$ python3 -q
>>> import numpy as np
>>> np.set_printoptions(precision=3, suppress=True, linewidth=140, legacy="1.25")
>>> r0 = np.array([5, 0, -2])
>>> data = 5 * np.eye(3) + np.outer(r0, r0)
>>> print(data)
[[ 30.   0. -10.]
 [  0.   5.   0.]
 [-10.   0.   9.]]
>>> # splits into 2 blocks
>>> C2 = data.T @ data
>>> print(np.allclose(C2, C2.T))
True
>>> print(np.linalg.matrix_rank(C2))
3
>>> print(np.linalg.svd(data, compute_uv=False) ** 2)
[1156.   25.   25.]
>>> print(np.trace(C2), (data ** 2).sum())
1206.0 1206.0
>>> x = np.ones(3)
>>> for _ in range(6):
...     x = data @ x
...     x /= np.linalg.norm(x)
...     print(round(x @ data @ x, 3))
... 
29.423
33.883
33.997
34.0
34.0
34.0
>>> print(np.round(np.linalg.eigvalsh(data)[-1], 3))
34.0
>>> print(x.round(3) + 0)
[ 0.928  0.    -0.371]
>>> ev, V = np.linalg.eigh(data)
>>> print(np.abs(V[:, -1]).round(6).argmax())
0
>>> print(np.round(V.T @ V, 3) + 0)
[[1. 0. 0.]
 [0. 1. 0.]
 [0. 0. 1.]]
>>> x = np.array([5, 3, 3])
>>> rhs = data @ x
>>> print(rhs)
[120.  15. -23.]
>>> print(np.linalg.solve(data, data[:, 1]))
[0. 1. 0.]
>>> print(np.linalg.solve(data, rhs + data[:, 0]))
[6. 3. 3.]
>>> print(np.linalg.solve(data, rhs))
[5. 3. 3.]
>>> s = 10 * 0.9 ** np.arange(3)
>>> O, _ = np.linalg.qr(np.array([[0.3, 0.9, -0.1], [1.6, -0.7, -0.2], [1.2, -0.6, 0.7]]))
>>> rng = np.random.default_rng(6304)
>>> A = rng.normal(size=(10, 3)) * s @ O
>>> print(A)
[[ -6.808  -8.728   9.965]
 [ -6.114  -8.078   3.372]
 [ 10.799 -10.993   2.185]
 [  0.973   7.293   0.464]
 [ 11.948   2.423 -10.026]
 [ -4.534  30.498  -8.379]
 [ 17.489  -1.231  -7.455]
 [-10.267   2.296  -6.432]
 [ 12.515   9.014   7.176]
 [ -0.438  13.113  17.912]]
>>> Xs = A - A.mean(axis=0)
>>> U, s, Vh = np.linalg.svd(Xs, full_matrices=False)
>>> print(np.linalg.matrix_rank(Xs))
3
>>> print(np.abs(Vh[0]).argmax())
1
>>> print(np.abs(U[:, 0]).argmax())
5
>>> print(round((s ** 2).sum() ** 2 / (s ** 4).sum(), 3))
2.678
>>> P = A @ np.linalg.solve(A.T @ A, A.T)
>>> print(np.round(np.linalg.eigvalsh(P), 3) + 0)
[0. 0. 0. 0. 0. 0. 0. 1. 1. 1.]
>>> print(np.linalg.matrix_rank(np.eye(10) - P))
7
>>> print(P @ A[:, 0])
[ -6.808  -6.114  10.799   0.973  11.948  -4.534  17.489 -10.267  12.515  -0.438]
>>> print(np.trace(P))
3.0
>>> print(np.allclose(P @ P, P))
True
>>> Y = A / np.sqrt((A ** 2).mean(axis=1, keepdims=True))
>>> print(np.linalg.norm(Y, axis=1))
[1.732 1.732 1.732 1.732 1.732 1.732 1.732 1.732 1.732 1.732]
>>> print(Y[5])
[-0.246  1.653 -0.454]
>>> print(np.linalg.matrix_rank(Y) == np.linalg.matrix_rank(A))
True
>>> print(np.linalg.matrix_rank(A - A.mean(axis=1, keepdims=True)))
2
>>> J = np.loadtxt("test17.csv", delimiter=",")
>>> print(J)
[[ 7.017 -2.82  -0.155 -2.392]
 [-2.82   4.373 -2.556 -2.439]
 [-0.155 -2.556 -0.535  2.167]
 [-2.392 -2.439  2.167  2.145]]
>>> # equal to its transpose
>>> print(np.sort(np.linalg.eigvals(data).real))
[ 5.  5. 34.]
>>> print(round(float(np.linalg.det(data)), 3))
850.0
>>> Y = np.array([[0, 0], [0, 2]])
>>> C = np.kron(Y, J)
>>> print(C)
[[ 0.    -0.    -0.    -0.     0.    -0.    -0.    -0.   ]
 [-0.     0.    -0.    -0.    -0.     0.    -0.    -0.   ]
 [-0.    -0.    -0.     0.    -0.    -0.    -0.     0.   ]
 [-0.    -0.     0.     0.    -0.    -0.     0.     0.   ]
 [ 0.    -0.    -0.    -0.    14.034 -5.64  -0.31  -4.784]
 [-0.     0.    -0.    -0.    -5.64   8.746 -5.112 -4.878]
 [-0.    -0.    -0.     0.    -0.31  -5.112 -1.07   4.334]
 [-0.    -0.     0.     0.    -4.784 -4.878  4.334  4.29 ]]
>>> print(np.linalg.matrix_rank(C))
4
>>> print([round(float(np.linalg.det(C[:i, :i])), 2) + 0 for i in range(1, 9)])
[0.0, 0.0, 0.0, 0.0, 0.0, 0.0, 0.0, 0.0]
>>> print(np.round(np.linalg.eigvalsh(C).min(), 3))
-4.0
>>> E = np.load("out14.npy")
>>> print(E)
[[-6 -6 -6]
 [ 3  3  3]
 [ 0  0  0]]
>>> lab = rng.permutation(3)
>>> print(lab)
[1 2 0]
>>> Y = E[lab][:, lab]
>>> print(np.diag(Y))
[ 3  0 -6]
>>> m1 = np.load("a.npy")
>>> print(m1)
[[0 0 0]
 [0 1 0]
 [0 0 0]]
>>> print(m1 - m1[0])
[[0 0 0]
 [0 1 0]
 [0 0 0]]
>>> m1[3]
Traceback (most recent call last):
  File "<python-input-66>", line 1, in <module>
    m1[3]
    ~~^^^
IndexError: index 3 is out of bounds for axis 0 with size 3
>>> print(np.abs(m1).max())
1
>>> print(round(np.linalg.norm(m1), 3))
1.0
>>> print(np.unravel_index(np.abs(m1).argmax(), m1.shape))
(1, 1)
>>> np.zeros(3, 3)
Traceback (most recent call last):
  File "<python-input-70>", line 1, in <module>
    np.zeros(3, 3)
    ~~~~~~~~^^^^^^
TypeError: Cannot interpret '3' as a data type
>>> print(np.count_nonzero(m1))
1
>>> print(np.sort(np.linalg.eigvals(m1)))
[0. 0. 1.]
>>> print(np.linalg.matrix_rank(m1 - m1[0, 0] * np.eye(3)))
1
>>> print(np.linalg.matrix_power(m1 - np.diag(np.diag(m1)), 3))
[[0 0 0]
 [0 0 0]
 [0 0 0]]
>>> print(np.prod(np.diag(m1)), round(float(np.linalg.det(m1)), 3))
0 0.0
>>> U, s, Vh = np.linalg.svd(m1)
>>> V = Vh[:(s > 1e-8).sum()]
>>> x = m1[1] + -3 * m1[0] + rng.integers(2) * np.eye(3)[2]
>>> print(x)
[0. 1. 1.]
>>> print(V.T @ V)
[[0. 0. 0.]
 [0. 1. 0.]
 [0. 0. 0.]]
>>> print(np.round(np.linalg.norm(x - V.T @ V @ x), 3))
1.0
>>> W0 = rng.normal(size=(14, 3)) + 20 * np.array([1, 3, 2])
>>> print(W0)
[[20.487 59.043 39.115]
 [18.541 61.061 39.919]
 [19.495 60.25  39.224]
 [19.878 59.506 39.473]
 [19.414 61.535 40.891]
 [20.119 59.597 40.643]
 [20.264 62.08  41.106]
 [18.646 59.631 41.248]
 [19.45  59.236 39.871]
 [21.285 59.207 39.397]
 [20.207 58.701 38.899]
 [20.056 60.831 40.022]
 [20.206 60.186 40.464]
 [21.301 57.296 38.637]]
>>> print(np.abs(np.linalg.svd(W0)[2][-1]))
[0.026 0.549 0.836]
>>> print(np.round(np.linalg.norm(W0, 2) / np.linalg.norm(W0), 3))
1.0
>>> print(np.argsort(-np.linalg.norm(W0, axis=0).round(6), kind="stable")[:3])
[1 2 0]
>>> P = W0 @ np.linalg.solve(W0.T @ W0, W0.T)
>>> print(np.allclose(P @ P, P))
True
>>> x = np.array([-3, 2, 2])
>>> h = np.maximum(W0 @ x, 0)
>>> print(W0 * (h > 1e-9)[:, None])
[[20.487 59.043 39.115]
 [18.541 61.061 39.919]
 [19.495 60.25  39.224]
 [19.878 59.506 39.473]
 [19.414 61.535 40.891]
 [20.119 59.597 40.643]
 [20.264 62.08  41.106]
 [18.646 59.631 41.248]
 [19.45  59.236 39.871]
 [21.285 59.207 39.397]
 [20.207 58.701 38.899]
 [20.056 60.831 40.022]
 [20.206 60.186 40.464]
 [21.301 57.296 38.637]]
>>> print(np.tanh(W0 @ x))
[1. 1. 1. 1. 1. 1. 1. 1. 1. 1. 1. 1. 1. 1.]
>>> print(W0.T @ h)
[ 38983.608 117186.19   78141.427]
>>> def softmax(z):
...     e = np.exp(z - z.max(axis=-1, keepdims=True))
...     return e / e.sum(axis=-1, keepdims=True)
... 
>>> print(softmax(W0).sum(axis=1))
[1. 1. 1. 1. 1. 1. 1. 1. 1. 1. 1. 1. 1. 1.]
>>> print(np.round(softmax(W0[3] + 2), 3) + 0)
[0. 1. 0.]
>>> print(np.round(softmax(W0[3]), 3) + 0)
[0. 1. 0.]
>>> print(np.round(softmax(10 * W0[3]), 3) + 0)
[0. 1. 0.]
>>> S = W0 @ W0.T / np.sqrt(3)
>>> print(softmax(S).round(6).argmax(axis=1))
[6 6 6 6 6 6 6 6 6 6 6 6 6 6]
>>> print(softmax(S)[3] @ W0)
[20.264 62.08  41.106]
>>> M = np.diag(3 * np.array([-1, 0, 1, 0])) + np.array([[3, 1, 1, 0], [2, 0, 1, 1], [1, 2, 1, 1], [3, 3, 1, 2]])
>>> print(M)
[[0 1 1 0]
 [2 0 1 1]
 [1 2 4 1]
 [3 3 1 2]]
>>> Y = np.linalg.inv(M)
>>> print(round(np.linalg.cond(M), 3))
37.601
>>> print(Y)
[[ 2.2  1.2 -0.8 -0.2]
 [ 0.8 -0.2 -0.2  0.2]
 [ 0.2  0.2  0.2 -0.2]
 [-4.6 -1.6  1.4  0.6]]
>>> print(np.round(M @ Y, 3) + 0)
[[1. 0. 0. 0.]
 [0. 1. 0. 0.]
 [0. 0. 1. 0.]
 [0. 0. 0. 1.]]
>>> print(np.round(np.linalg.inv(Y), 3) + 0)
[[0. 1. 1. 0.]
 [2. 0. 1. 1.]
 [1. 2. 4. 1.]
 [3. 3. 1. 2.]]
>>> print(round(float(np.linalg.det(M) * np.linalg.det(Y)), 3))
1.0
>>> print(np.allclose(Y, M.T))
False
>>> print(np.linalg.det(M) * Y)
[[-11.  -6.   4.   1.]
 [ -4.   1.   1.  -1.]
 [ -1.  -1.  -1.   1.]
 [ 23.   8.  -7.  -3.]]
>>> U, s, Vh = np.linalg.svd(E)
>>> print(s.round(3) + 0)
[11.619  0.     0.   ]
>>> print(np.argmax(s[:-1] / (s[1:] + 1e-6)) + 1)
1
>>> Y = U[:, :1] @ np.diag(s[:1]) @ Vh[:1]
>>> print(np.linalg.matrix_rank(E, rtol=0.05))
1
>>> print(Y)
[[-6. -6. -6.]
 [ 3.  3.  3.]
 [ 0.  0.  0.]]
>>> arr = np.eye(4, dtype=int)[rng.permutation(4)] * np.array([-2, -2, -1, -2])
>>> print(arr)
[[ 0  0 -1  0]
 [ 0  0  0 -2]
 [-2  0  0  0]
 [ 0 -2  0  0]]
>>> U, s, Vh = np.linalg.svd(arr, full_matrices=False)
>>> print(s / s[0])
[1.  1.  1.  0.5]
>>> print((s > 1e-8).sum())
4
>>> print(U.T @ arr @ Vh.T)
[[2. 0. 0. 0.]
 [0. 2. 0. 0.]
 [0. 0. 2. 0.]
 [0. 0. 0. 1.]]
>>> print(U.shape, s.shape, Vh.shape)
(4, 4) (4,) (4, 4)
>>> print(np.allclose(U * s @ Vh, arr))
True
>>> print(Vh @ Vh.T)
[[1. 0. 0. 0.]
 [0. 1. 0. 0.]
 [0. 0. 1. 0.]
 [0. 0. 0. 1.]]
>>> print(np.cumsum(s ** 2) / np.sum(s ** 2))
[0.308 0.615 0.923 1.   ]
>>> print(round(np.sqrt((s ** 2).sum()), 3), round(np.linalg.norm(arr), 3))
3.606 3.606
>>> print(s)
[2. 2. 2. 1.]
>>> print(arr @ arr)
[[2 0 0 0]
 [0 4 0 0]
 [0 0 2 0]
 [0 0 0 4]]
>>> print(np.trace(arr))
0
>>> print((arr + arr.T) / 2)
[[ 0.   0.  -1.5  0. ]
 [ 0.   0.   0.  -2. ]
 [-1.5  0.   0.   0. ]
 [ 0.  -2.   0.   0. ]]
>>> print(np.round(np.linalg.det(arr), 3))
8.0
>>> print(np.sort(np.abs(np.linalg.eigvals(arr))))
[1.414 1.414 2.    2.   ]
>>> O, R = np.linalg.qr(arr)
>>> print(np.allclose(R.T @ R, arr.T @ arr))
True
>>> print(O.T @ O)
[[1. 0. 0. 0.]
 [0. 1. 0. 0.]
 [0. 0. 1. 0.]
 [0. 0. 0. 1.]]
>>> print(O @ R)
[[ 0.  0. -1.  0.]
 [ 0.  0.  0. -2.]
 [-2.  0.  0.  0.]
 [ 0. -2.  0.  0.]]
>>> print(R)
[[-2.  0.  0.  0.]
 [ 0. -2.  0.  0.]
 [ 0.  0. -1.  0.]
 [ 0.  0.  0. -2.]]
>>> print(np.trace(O @ O.T))
4.0
>>> print(O.shape, R.shape)
(4, 4) (4, 4)
>>> r0 = np.array([-3, 2, 2, -1])
>>> Y = arr + np.outer(r0, np.eye(4)[3])
>>> print(Y)
[[ 0.  0. -1. -3.]
 [ 0.  0.  0.  0.]
 [-2.  0.  0.  2.]
 [ 0. -2.  0. -1.]]
>>> print(np.linalg.matrix_rank(Y - arr))
1
